% python3 -q
>>> import numpy as np
>>> np.set_printoptions(precision=2, suppress=True, linewidth=120, legacy="1.25")
>>> mat = np.load("block19.npy")
>>> mat
array([[ 0.8, -0.6,  0.6],
       [-0.2, -1.7, -0.9],
       [ 1. ,  2.4,  1.3],
       [ 0.2,  0.3,  1.2],
       [-0.3, -0.6,  0.9],
       [-0.3,  0.1,  1.6],
       [-0.5,  1.5, -0.2],
       [ 0.1,  0.6, -0.5],
       [-1.7, -2.9,  1.4],
       [-0.2, -0.1,  0.5]])
>>> lab = mat[:, 1] > np.median(mat[:, 1])
>>> u = mat[lab].mean(axis=0) - mat[~lab].mean(axis=0)
>>> u
array([0.42, 2.16, 0.18])
>>> ((mat - mat.mean(axis=0)) @ u > 0).astype(int)
array([0, 0, 1, 1, 0, 1, 1, 1, 0, 0])
>>> lab.astype(int)
array([0, 0, 1, 1, 0, 1, 1, 1, 0, 0])
>>> (((mat - mat.mean(axis=0)) @ u > 0) == lab).mean()
1.0
>>> Ac = (mat - mat.mean(axis=0)) / mat.std(axis=0)
>>> Ac.std(axis=0)
array([1., 1., 1.])
>>> b = np.linalg.lstsq(np.delete(Ac, 2, axis=1), Ac[:, 2])[0]
>>> round(float(1 - np.var(Ac[:, 2] - np.delete(Ac, 2, axis=1) @ b)), 2)
0.01
>>> M = np.load("sample5.npy")
>>> M
array([[ 0.04,  0.04, -0.04, -0.18],
       [ 0.04,  0.04, -0.04, -0.18],
       [-0.04, -0.04,  0.04,  0.18],
       [-0.18, -0.18,  0.18,  0.89]])
>>> D = np.linalg.norm(mat[:, None] - mat[None], axis=-1)
>>> (D + 1e9 * np.eye(10)).round(6).argmin(axis=1)
array([9, 0, 3, 5, 9, 3, 7, 6, 4, 4])
>>> np.unravel_index(D.round(6).argmax(), D.shape)
(2, 8)
>>> np.linalg.norm(mat, axis=1)
array([1.17, 1.93, 2.91, 1.25, 1.12, 1.63, 1.59, 0.79, 3.64, 0.55])
>>> np.linalg.matrix_rank(D ** 2)
5
>>> D[:5, :5]
array([[0.  , 2.11, 3.09, 1.24, 1.14],
       [2.11, 0.  , 4.81, 2.93, 2.11],
       [3.09, 4.81, 0.  , 2.25, 3.29],
       [1.24, 2.93, 2.25, 0.  , 1.07],
       [1.14, 2.11, 3.29, 1.07, 0.  ]])
>>> D[9].round(6).argsort(kind="stable")[:4]
array([9, 4, 3, 0])
>>> X = np.loadtxt("case17.csv", delimiter=",")
>>> X
array([[  4.,   2.,   5.,   0.],
       [ 14.,  11., -10.,  -4.],
       [  4.,   2.,   5.,   0.],
       [ 18.,   8., -10.,   1.]])
>>> vec = np.array([8, 6, 5, 7])
>>> np.linalg.norm(X @ vec) <= np.linalg.norm(X, 2) * np.linalg.norm(vec) + 1e-9
True
>>> (X * vec).sum(axis=1)
array([ 69., 100.,  69., 149.])
>>> X @ np.eye(4)[1]
array([ 2., 11.,  2.,  8.])
>>> np.einsum("ij,j->i", X, vec)
array([ 69., 100.,  69., 149.])
>>> X @ np.ones(4)
array([11., 11., 11., 17.])
>>> (X @ vec).argmax()
3
>>> X * vec
array([[ 32.,  12.,  25.,   0.],
       [112.,  66., -50., -28.],
       [ 32.,  12.,  25.,   0.],
       [144.,  48., -50.,   7.]])
